$ ipython --no-banner

In [1]: import numpy as np

In [2]: import numpy.linalg as la

In [3]: np.set_printoptions(suppress=True, linewidth=140)

In [4]: def rd(a):
   ...:     return np.round(a, 2) + 0
   ...: 

In [5]: sig = 10 * 0.5 ** np.arange(5)

In [6]: q, _ = la.qr(np.array([[0.8, -0.2, 0.4, -0.6, 0.4],
   ...:     [0.7, 0.9, -1.4, -0.1, -0.2],
   ...:     [2.6, -1.1, -1.3, -0.2, 0.1],
   ...:     [0.0, 0.7, -0.7, 1.3, 0.7],
   ...:     [-0.8, 1.0, 0.8, -0.5, -0.1]]))

In [7]: rng = np.random.default_rng(461)

In [8]: M = rng.normal(size=(21, 5)) * sig @ q

In [9]: rd(M)
Out[9]: 
array([[ -0.23,   4.7 ,   7.22,  -2.54,  -2.56],
       [  5.13,  -2.79,  -9.65,   4.97,   5.36],
       [ -4.62,   1.78,   4.89,  -1.67,  -1.48],
       [ -2.18,  -5.16,   1.49,   3.49,  -5.62],
       [ -0.17,   9.21,  11.24,  -8.94,  -3.93],
       [  3.8 ,   5.75,   2.54,  -3.56,   1.56],
       [  6.64,   0.77, -10.47,   3.6 ,   7.81],
       [  4.44,   2.54,  -8.99,   1.35,   9.47],
       [ -1.91,  -2.01,   4.64,   1.37,  -5.86],
       [  4.61,   8.95,  -5.73,  -1.85,   9.09],
       [  1.6 ,   1.31,   1.73,  -2.06,  -0.71],
       [ -2.11,   2.96,   1.34,  -0.38,   0.93],
       [  1.68,  -4.86,  -1.09,   2.02,  -1.96],
       [ -3.81,   4.92,  12.43,  -4.74,  -8.41],
       [ -2.92,  -3.42,  11.12,  -2.23, -12.14],
       [ -6.16, -10.74,   9.62,   3.63, -16.05],
       [ -0.94,   5.57,   9.99,  -3.97,  -3.31],
       [  3.22,  -4.23, -11.63,   6.74,   6.36],
       [  0.55,   2.6 ,  -3.45,   1.9 ,   4.4 ],
       [ -4.05,  -3.02,   7.91,  -0.72,  -7.7 ],
       [ -0.81,  -5.1 ,   1.44,   1.96,  -5.28]])

In [10]: Xc = (M - M.mean(axis=0)) / M.std(axis=0)

In [11]: rd(Xc.std(axis=0))
Out[11]: array([1., 1., 1., 1., 1.])

In [12]: b = la.lstsq(np.delete(Xc, 0, axis=1), Xc[:, 0])[0]

In [13]: np.abs(b).argmax()
Out[13]: np.int64(1)

In [14]: q, Rm = la.qr(M)

In [15]: rd(np.abs(np.diag(Rm)))
Out[15]: array([15.97, 22.23, 18.22,  5.26,  3.51])

In [16]: q.shape, Rm.shape
Out[16]: ((21, 5), (5, 5))

In [17]: np.allclose(Rm.T @ Rm, M.T @ M)
Out[17]: True

In [18]: X = np.loadtxt("arr.csv", delimiter=",")

In [19]: rd(X)
Out[19]: 
array([[ 0.75, -0.04,  0.25,  0.61],
       [-0.04,  0.99,  0.04,  0.09],
       [ 0.25,  0.04,  0.75, -0.61],
       [ 0.61,  0.09, -0.61, -0.49]])

In [20]: # keeps lengths

In [21]: x0 = np.array([0, -2, 0, 0])

In [22]: y = X @ x0

In [23]: rd(y)
Out[23]: array([ 0.07, -1.99, -0.07, -0.18])

In [24]: rd(la.solve(X.T, X[0]))
Out[24]: array([1., 0., 0., 0.])

In [25]: rd(la.solve(X, X[:, 2]))
Out[25]: array([0., 0., 1., 0.])

In [26]: rd(la.solve(X, y + X[:, 0]))
Out[26]: array([ 1., -2.,  0.,  0.])

In [27]: rd(la.eigvals(X).sum().real)
Out[27]: np.float64(2.0)

In [28]: np.einsum("ij,ji->", X, X)
Out[28]: np.float64(4.0)

In [29]: rd(la.eigvals(X))
Out[29]: array([ 1., -1.,  1.,  1.])

In [30]: rd(la.det(2 * X)), rd(la.det(X))
Out[30]: (np.float64(-16.0), np.float64(-1.0))

In [31]: ev, evecs = la.eigh(X)

In [32]: x0 = np.array([-1, 2, 1, -1])

In [33]: rd(np.abs(X).sum(axis=1).max()), rd(np.abs(ev).max())
Out[33]: (np.float64(1.8), np.float64(1.0))

In [34]: rd(la.eigvalsh(X[1:, 1:]))
Out[34]: array([-0.75,  1.  ,  1.  ])

In [35]: rd(x0 @ X @ x0 / (x0 @ x0)), rd(ev[0]), rd(ev[-1])
Out[35]: (np.float64(0.98), np.float64(-1.0), np.float64(1.0))

In [36]: rd(x0 @ X @ x0)
Out[36]: np.float64(6.87)

In [37]: rd(evecs * np.maximum(ev, 0) @ evecs.T)
Out[37]: 
array([[ 0.87, -0.02,  0.13,  0.31],
       [-0.02,  1.  ,  0.02,  0.04],
       [ 0.13,  0.02,  0.87, -0.31],
       [ 0.31,  0.04, -0.31,  0.26]])

In [38]: rd(evecs * np.abs(ev) @ evecs.T)
Out[38]: 
array([[1., 0., 0., 0.],
       [0., 1., 0., 0.],
       [0., 0., 1., 0.],
       [0., 0., 0., 1.]])

In [39]: data = np.load("run18.npy")

In [40]: data
Out[40]: 
array([[-9, -3,  0,  0,  0,  0],
       [ 8,  2,  0,  0,  0,  0],
       [ 4,  2,  0,  0,  0,  0],
       [ 0,  0, -9, -3,  0,  0],
       [ 0,  0,  8,  2,  0,  0],
       [ 0,  0,  4,  2,  0,  0],
       [ 0,  0,  0,  0, -9, -3],
       [ 0,  0,  0,  0,  8,  2],
       [ 0,  0,  0,  0,  4,  2]])

In [41]: W1 = np.array([[-4, 4, -2, -3, 1, -1],
    ...:     [-5, -5, 1, 4, -2, -2],
    ...:     [-3, -1, 1, -4, -2, 4],
    ...:     [-3, 0, 3, 5, 5, -3],
    ...:     [-1, -5, 0, 4, 2, -1],
    ...:     [0, -1, -1, -1, -5, -4]])

In [42]: b = np.array([4, 2, 5, 5, -1, 0])

In [43]: H = np.maximum(data @ W1 + b, 0)

In [44]: H
Out[44]: 
array([[55,  0, 20, 20,  0, 15],
       [ 0, 24,  0,  0,  3,  0],
       [ 0,  8,  0,  1,  0,  0],
       [40, 11,  0, 26,  2,  0],
       [ 0,  0, 19,  0,  0, 26],
       [ 0,  0, 15,  0,  1, 10],
       [13, 50,  8,  0,  0, 21],
       [ 0,  0,  3, 35,  5,  0],
       [ 0,  0,  3, 19,  0,  0]])

In [45]: basis = np.array([[9, 6], [9, -8], [8, -7], [-1, 5], [-2, 8], [-4, -8]])

In [46]: H @ basis
Out[46]: 
array([[ 575,  170],
       [ 210, -168],
       [  71,  -59],
       [ 429,  298],
       [  48, -341],
       [  78, -177],
       [ 547, -546],
       [ -21,  194],
       [   5,   74]])

In [47]: (H @ basis).round(6).argmax(axis=1)
Out[47]: array([0, 0, 0, 0, 0, 0, 0, 1, 1])

In [48]: r0, v = data[7], data[5]

In [49]: r0 @ r0
Out[49]: np.int64(68)

In [50]: pr = (r0 @ v) / (r0 @ r0) * r0

In [51]: pr
Out[51]: array([0., 0., 0., 0., 0., 0.])

In [52]: rd(la.norm(r0 + v) ** 2 + la.norm(r0 - v) ** 2)
Out[52]: np.float64(176.0)

In [53]: v - pr
Out[53]: array([0., 0., 4., 2., 0., 0.])

In [54]: la.matrix_rank(np.outer(r0, v))
Out[54]: np.int64(1)

In [55]: (v - pr) @ r0
Out[55]: np.float64(0.0)

In [56]: q, evecs = la.qr(data[:, :1])[0], la.qr(data[:, 1:])[0]

In [57]: sig = la.svd(q.T @ evecs, compute_uv=False)

In [58]: rd(np.degrees(np.arccos(sig.clip(0, 1))))
Out[58]: array([12.88])

In [59]: rd(sig)
Out[59]: array([0.97])

In [60]: (sig > 0.9).sum()
Out[60]: np.int64(1)

In [61]: x0 = np.array([1, -2, 4, 3, 0, -3])

In [62]: y = data @ x0

In [63]: rd(la.pinv(data) @ data)
Out[63]: 
array([[1., 0., 0., 0., 0., 0.],
       [0., 1., 0., 0., 0., 0.],
       [0., 0., 1., 0., 0., 0.],
       [0., 0., 0., 1., 0., 0.],
       [0., 0., 0., 0., 1., 0.],
       [0., 0., 0., 0., 0., 1.]])

In [64]: rd(la.solve(data.T @ data, data.T @ y))
Out[64]: array([ 1., -2.,  4.,  3.,  0., -3.])

In [65]: y
Out[65]: array([ -3,   4,   0, -45,  38,  22,   9,  -6,  -6])

In [66]: y = y + 0.05 * rng.normal(size=9)

In [67]: rd(y)
Out[67]: array([ -2.9 ,   3.93,   0.04, -44.98,  37.95,  21.89,   8.96,  -6.01,  -6.01])

In [68]: b, *_ = la.lstsq(data, y)

In [69]: b.round()
Out[69]: array([ 1., -2.,  4.,  3.,  0., -3.])

In [70]: [round(float(la.norm(la.solve(data.T @ data + lam * np.eye(6), data.T @ y))), 2) for lam in (0, 1, 10, 100)]
Out[70]: [6.2, 5.08, 4.57, 3.08]

In [71]: W0 = np.load("data.npy")

In [72]: W0
Out[72]: 
array([[-2, -3,  0, -4,  3, -3, -5],
       [ 1,  2, -4, -5, -3,  4, -4],
       [ 1,  2, -4, -5, -3,  4, -4],
       [-3,  1, -4,  2,  3, -4,  5],
       [ 1,  0, -1, -5,  2,  1,  1]])

In [73]: rank = la.matrix_rank(W0)

In [74]: rank
Out[74]: np.int64(4)

In [75]: N = la.svd(W0)[2][rank:].T

In [76]: la.matrix_rank(W0.T @ W0), la.matrix_rank(W0 @ W0.T)
Out[76]: (np.int64(4), np.int64(4))

In [77]: np.allclose(W0 @ N, 0)
Out[77]: True

In [78]: [int(la.matrix_rank(W0[:, :j + 1])) for j in range(7)]
Out[78]: [1, 2, 3, 4, 4, 4, 4]

In [79]: rd(W0 @ N)
Out[79]: 
array([[0., 0., 0.],
       [0., 0., 0.],
       [0., 0., 0.],
       [0., 0., 0.],
       [0., 0., 0.]])

In [80]: [int(la.matrix_rank(W0[:i])) for i in range(1, len(W0) + 1)]
Out[80]: [1, 2, 2, 3, 4]

In [81]: W1 = np.array([[0, -2, -3, -1, -3, 0],
    ...:     [2, -2, 0, 1, 1, 2],
    ...:     [3, 1, -3, 0, 3, 2],
    ...:     [1, -2, -2, -2, 1, -2],
    ...:     [3, 1, 3, 3, 1, 2],
    ...:     [-1, 3, -3, 3, -2, -3],
    ...:     [3, -3, -1, -2, 1, 1]])

In [82]: b = np.array([2, 1, 1, 1, 0, 0])

In [83]: H = np.maximum(W0 @ W1 + b, 0)

In [84]: la.matrix_rank(H)
Out[84]: np.int64(4)

In [85]: (H > 0).astype(int)
Out[85]: 
array([[0, 1, 1, 1, 1, 1],
       [0, 1, 1, 1, 0, 0],
       [0, 1, 1, 1, 0, 0],
       [1, 0, 1, 0, 1, 1],
       [1, 1, 1, 1, 0, 1]])

In [86]: basis = np.array([[-2, 0, 1],
    ...:     [-3, 2, -2],
    ...:     [2, 1, 1],
    ...:     [-3, -3, -2],
    ...:     [-2, 3, -3],
    ...:     [3, -3, 2]])

In [87]: W1 @ basis
Out[87]: 
array([[  9, -13,  12],
       [  3, -10,   5],
       [-15,   2,  -7],
       [ -2,   9,   0],
       [ -8,  -7,  -1],
       [-27,  -3, -16],
       [  8,  -1,  11]])

In [88]: cov = W0.T @ W0

In [89]: rd(la.svd(W0, compute_uv=False) ** 2)
Out[89]: array([209.4 ,  72.49,  57.82,  19.29,   0.  ])

In [90]: np.diag(cov)
Out[90]: array([16, 18, 49, 95, 40, 58, 83])

In [91]: (W0 @ W0.T).shape
Out[91]: (5, 5)

In [92]: np.argsort(-la.norm(W0, axis=0).round(6), kind="stable")[:3]
Out[92]: array([3, 6, 5])

In [93]: la.matrix_rank(W0, rtol=0.1)
Out[93]: np.int64(4)

In [94]: rd(la.norm(W0, 2) / la.norm(W0))
Out[94]: np.float64(0.76)

In [95]: la.cond(W0) > 100
Out[95]: np.True_

In [96]: J = 0.7 ** np.abs(np.subtract.outer(np.arange(8), np.arange(8)))

In [97]: rd(J)
Out[97]: 
array([[1.  , 0.7 , 0.49, 0.34, 0.24, 0.17, 0.12, 0.08],
       [0.7 , 1.  , 0.7 , 0.49, 0.34, 0.24, 0.17, 0.12],
       [0.49, 0.7 , 1.  , 0.7 , 0.49, 0.34, 0.24, 0.17],
       [0.34, 0.49, 0.7 , 1.  , 0.7 , 0.49, 0.34, 0.24],
       [0.24, 0.34, 0.49, 0.7 , 1.  , 0.7 , 0.49, 0.34],
       [0.17, 0.24, 0.34, 0.49, 0.7 , 1.  , 0.7 , 0.49],
       [0.12, 0.17, 0.24, 0.34, 0.49, 0.7 , 1.  , 0.7 ],
       [0.08, 0.12, 0.17, 0.24, 0.34, 0.49, 0.7 , 1.  ]])

In [98]: rd(la.norm(J, 2))
Out[98]: np.float64(3.9)

In [99]: rd(la.norm(J, axis=1))
Out[99]: array([1.4 , 1.56, 1.63, 1.66, 1.66, 1.63, 1.56, 1.4 ])

In [100]: basis = np.array([[4, 1, 2, 0], [-1, 1, -4, 2], [-5, -5, 5, 3], [4, 2, 0, 0]])

In [101]: mat = (rng.random((21, 4)) < 0.25) @ basis

In [102]: mat
Out[102]: 
array([[ 0,  0,  0,  0],
       [-5, -5,  5,  3],
       [-1,  1, -4,  2],
       [ 3,  2, -2,  2],
       [ 8,  3,  2,  0],
       [-1,  1, -4,  2],
       [-5, -5,  5,  3],
       [ 0,  0,  0,  0],
       [ 0,  0,  0,  0],
       [ 0,  0,  0,  0],
       [ 4,  1,  2,  0],
       [ 0,  0,  0,  0],
       [ 0,  0,  0,  0],
       [-5, -5,  5,  3],
       [-1,  1, -4,  2],
       [ 3,  2, -2,  2],
       [-1,  1, -4,  2],
       [ 0,  0,  0,  0],
       [ 0,  0,  0,  0],
       [-5, -5,  5,  3],
       [-5, -5,  5,  3]])

In [103]: cov = np.cov(mat, rowvar=False)

In [104]: rd(np.corrcoef(mat[:, 1], mat[:, 3])[0, 1])
Out[104]: np.float64(-0.61)

In [105]: rd(mat.std(axis=0))
Out[105]: array([3.25, 2.57, 3.09, 1.28])

In [106]: rd(np.corrcoef(mat.T))
Out[106]: 
array([[ 1.  ,  0.88, -0.44, -0.65],
       [ 0.88,  1.  , -0.81, -0.61],
       [-0.44, -0.81,  1.  ,  0.28],
       [-0.65, -0.61,  0.28,  1.  ]])
